% python3 -q
>>> import numpy as np
>>> from numpy import linalg as LA
>>> np.set_printoptions(precision=2, suppress=True, linewidth=120, legacy="1.25")
>>> rd = lambda a: np.round(a, 2) + 0
>>> X = np.load("block7.npy")
>>> X
array([[6., 1., 1., 1., 1., 1., 1., 1., 1.],
       [1., 6., 1., 1., 1., 1., 1., 1., 1.],
       [1., 1., 6., 1., 1., 1., 1., 1., 1.],
       [1., 1., 1., 6., 1., 1., 1., 1., 1.],
       [1., 1., 1., 1., 6., 1., 1., 1., 1.],
       [1., 1., 1., 1., 1., 6., 1., 1., 1.],
       [1., 1., 1., 1., 1., 1., 6., 1., 1.],
       [1., 1., 1., 1., 1., 1., 1., 6., 1.],
       [1., 1., 1., 1., 1., 1., 1., 1., 6.]])
>>> # symmetric
>>> w, evecs = LA.eigvalsh(X)
Traceback (most recent call last):
  File "<python-input-7>", line 1, in <module>
    w, evecs = LA.eigvalsh(X)
    ^^^^^^^^
ValueError: too many values to unpack (expected 2)
>>> w, evecs = LA.eigh(X)
>>> rd(LA.eigvalsh(X + 5 * np.eye(9)))
array([10., 10., 10., 10., 10., 10., 10., 10., 19.])
>>> (w > 1e-8).sum(), (w < -1e-8).sum()
(9, 0)
>>> rd(evecs.T @ evecs)
array([[1., 0., 0., 0., 0., 0., 0., 0., 0.],
       [0., 1., 0., 0., 0., 0., 0., 0., 0.],
       [0., 0., 1., 0., 0., 0., 0., 0., 0.],
       [0., 0., 0., 1., 0., 0., 0., 0., 0.],
       [0., 0., 0., 0., 1., 0., 0., 0., 0.],
       [0., 0., 0., 0., 0., 1., 0., 0., 0.],
       [0., 0., 0., 0., 0., 0., 1., 0., 0.],
       [0., 0., 0., 0., 0., 0., 0., 1., 0.],
       [0., 0., 0., 0., 0., 0., 0., 0., 1.]])
>>> Q, R = LA.qr(X)
>>> np.allclose(R.T @ R, X.T @ X)
True
>>> np.trace(Q @ Q.T)
9.0
>>> Q.shape, R.shape
((9, 9), (9, 9))
>>> rd(Q.T @ Q)
array([[1., 0., 0., 0., 0., 0., 0., 0., 0.],
       [0., 1., 0., 0., 0., 0., 0., 0., 0.],
       [0., 0., 1., 0., 0., 0., 0., 0., 0.],
       [0., 0., 0., 1., 0., 0., 0., 0., 0.],
       [0., 0., 0., 0., 1., 0., 0., 0., 0.],
       [0., 0., 0., 0., 0., 1., 0., 0., 0.],
       [0., 0., 0., 0., 0., 0., 1., 0., 0.],
       [0., 0., 0., 0., 0., 0., 0., 1., 0.],
       [0., 0., 0., 0., 0., 0., 0., 0., 1.]])
>>> rd(np.abs(np.diag(R)))
array([6.63, 5.98, 5.7 , 5.55, 5.45, 5.38, 5.33, 5.29, 5.26])
>>> L = LA.cholesky(X)
>>> LA.eigvalsh(X).min() > 0
True
>>> rd(np.diag(L) ** 2)
array([6.  , 5.83, 5.71, 5.62, 5.56, 5.5 , 5.45, 5.42, 5.38])
>>> rd(X / np.sqrt(np.outer(np.diag(X), np.diag(X))))
array([[1.  , 0.17, 0.17, 0.17, 0.17, 0.17, 0.17, 0.17, 0.17],
       [0.17, 1.  , 0.17, 0.17, 0.17, 0.17, 0.17, 0.17, 0.17],
       [0.17, 0.17, 1.  , 0.17, 0.17, 0.17, 0.17, 0.17, 0.17],
       [0.17, 0.17, 0.17, 1.  , 0.17, 0.17, 0.17, 0.17, 0.17],
       [0.17, 0.17, 0.17, 0.17, 1.  , 0.17, 0.17, 0.17, 0.17],
       [0.17, 0.17, 0.17, 0.17, 0.17, 1.  , 0.17, 0.17, 0.17],
       [0.17, 0.17, 0.17, 0.17, 0.17, 0.17, 1.  , 0.17, 0.17],
       [0.17, 0.17, 0.17, 0.17, 0.17, 0.17, 0.17, 1.  , 0.17],
       [0.17, 0.17, 0.17, 0.17, 0.17, 0.17, 0.17, 0.17, 1.  ]])
>>> other = np.array([[-3, 3],
...     [-6, -8],
...     [-1, 3],
...     [-9, 6],
...     [-2, -5],
...     [-7, -4],
...     [1, 3],
...     [-7, 5],
...     [9, 9]])
>>> np.vstack([X, other.T]).shape
(11, 9)
>>> LA.matrix_rank(np.vstack([X, other.T]))
9
>>> LA.matrix_rank(X @ other)
2
>>> np.einsum("ik,kj->ji", X, other)
array([[-40., -55., -30., -70., -35., -60., -20., -60.,  20.],
       [ 27., -28.,  27.,  42., -13.,  -8.,  27.,  37.,  57.]])
>>> x0 = np.ones(9)
>>> for _ in range(7):
...     x0 = X @ x0
...     x0 /= LA.norm(x0)
...     print(round(x0 @ X @ x0, 2))
... 
14.0
14.0
14.0
14.0
14.0
14.0
14.0
>>> rd(x0)
array([0.33, 0.33, 0.33, 0.33, 0.33, 0.33, 0.33, 0.33, 0.33])
>>> rd(LA.eigvalsh(X)[-1])
14.0
>>> W0 = np.load("a.npy")
>>> W0
array([[ -2.94,   5.09,  -1.02,  -4.05,  -3.04,   4.01,  -0.97,   1.01,   8.89,  -5.  ],
       [  3.03,   6.93,   5.02,  -8.04,  -4.93,   4.1 ,  -7.  ,   3.  ,   2.99,  -7.05],
       [  3.02,   7.06,   5.03,  -8.01,  -4.99,   3.98,  -6.98,   3.01,   3.13,  -6.95],
       [  6.07,   7.95,   8.01, -10.03,  -6.07,   3.96, -10.01,   4.09,   0.06,  -8.05],
       [ -3.04,  -6.97,  -4.99,   7.93,   4.86,  -4.03,   6.94,  -2.97,  -2.98,   6.99]])
>>> U, sv, VT = LA.svd(W0)
>>> np.argmax(sv[:-1] / (sv[1:] + 1e-6)) + 1
2
>>> rd(sv)
array([38.27, 11.32,  0.2 ,  0.14,  0.06])
>>> other = U[:, :2] @ np.diag(sv[:2]) @ VT[:2]
>>> rd(LA.norm(W0 - other, 2)), rd(sv[2])
(0.2, 0.2)
>>> LA.matrix_rank(other)
2
>>> LA.matrix_rank(W0, rtol=0.05)
2
>>> M = np.load("test6.npy")
>>> M
array([[4, 3, 5],
       [5, 4, 6],
       [3, 2, 4],
       [4, 3, 5],
       [5, 4, 6]])
>>> def softmax(z):
...     e = np.exp(z - z.max(axis=-1, keepdims=True))
...     return e / e.sum(axis=-1, keepdims=True)
... 
>>> rd(softmax(M[1]))
array([0.24, 0.09, 0.67])
>>> att = M @ M.T / np.sqrt(3)
>>> softmax(att).round(6).argmax(axis=1)
array([1, 1, 1, 1, 1])
>>> other = np.array([[2, 3], [3, 0]])
>>> C = np.kron(other, M)
>>> C.shape
(10, 6)
>>> C
array([[ 8,  6, 10, 12,  9, 15],
       [10,  8, 12, 15, 12, 18],
       [ 6,  4,  8,  9,  6, 12],
       [ 8,  6, 10, 12,  9, 15],
       [10,  8, 12, 15, 12, 18],
       [12,  9, 15,  0,  0,  0],
       [15, 12, 18,  0,  0,  0],
       [ 9,  6, 12,  0,  0,  0],
       [12,  9, 15,  0,  0,  0],
       [15, 12, 18,  0,  0,  0]])
>>> rk = LA.matrix_rank(M)
>>> rk
2
>>> N = LA.svd(M)[2][rk:].T
>>> rd(N[:, 0] / N[np.abs(N[:, 0]).round(6).argmax(), 0])
array([ 1. , -0.5, -0.5])
>>> rd(N @ N.T)
array([[ 0.67, -0.33, -0.33],
       [-0.33,  0.17,  0.17],
       [-0.33,  0.17,  0.17]])
>>> [int(LA.matrix_rank(M[:i])) for i in range(1, len(M) + 1)]
[1, 2, 2, 2, 2]
>>> r0 = np.array([-2, 0])
>>> np.cross(M[2, :3], M[3, :3])
array([-2,  1,  1])
>>> np.polyval(r0, M[2])
array([-6, -4, -8])
>>> np.convolve(M[2], r0)
array([-6, -4, -8,  0])
>>> other = M / LA.norm(M, axis=1, keepdims=True)
>>> C2 = other @ other.T
>>> rd(np.degrees(np.arccos(np.clip(C2[1, 2], -1, 1))))
5.95
>>> rd(C2)
array([[1.  , 1.  , 1.  , 1.  , 1.  ],
       [1.  , 1.  , 0.99, 1.  , 1.  ],
       [1.  , 0.99, 1.  , 1.  , 0.99],
       [1.  , 1.  , 1.  , 1.  , 1.  ],
       [1.  , 1.  , 0.99, 1.  , 1.  ]])
>>> rd(LA.norm(other, axis=1))
array([1., 1., 1., 1., 1.])
>>> (C2 - 2 * np.eye(5)).round(6).argmax(axis=1)
array([3, 4, 0, 0, 1])
>>> np.argwhere(np.triu(np.abs(C2) > 0.95, 1))
array([[0, 1],
       [0, 2],
       [0, 3],
       [0, 4],
       [1, 2],
       [1, 3],
       [1, 4],
       [2, 3],
       [2, 4],
       [3, 4]])
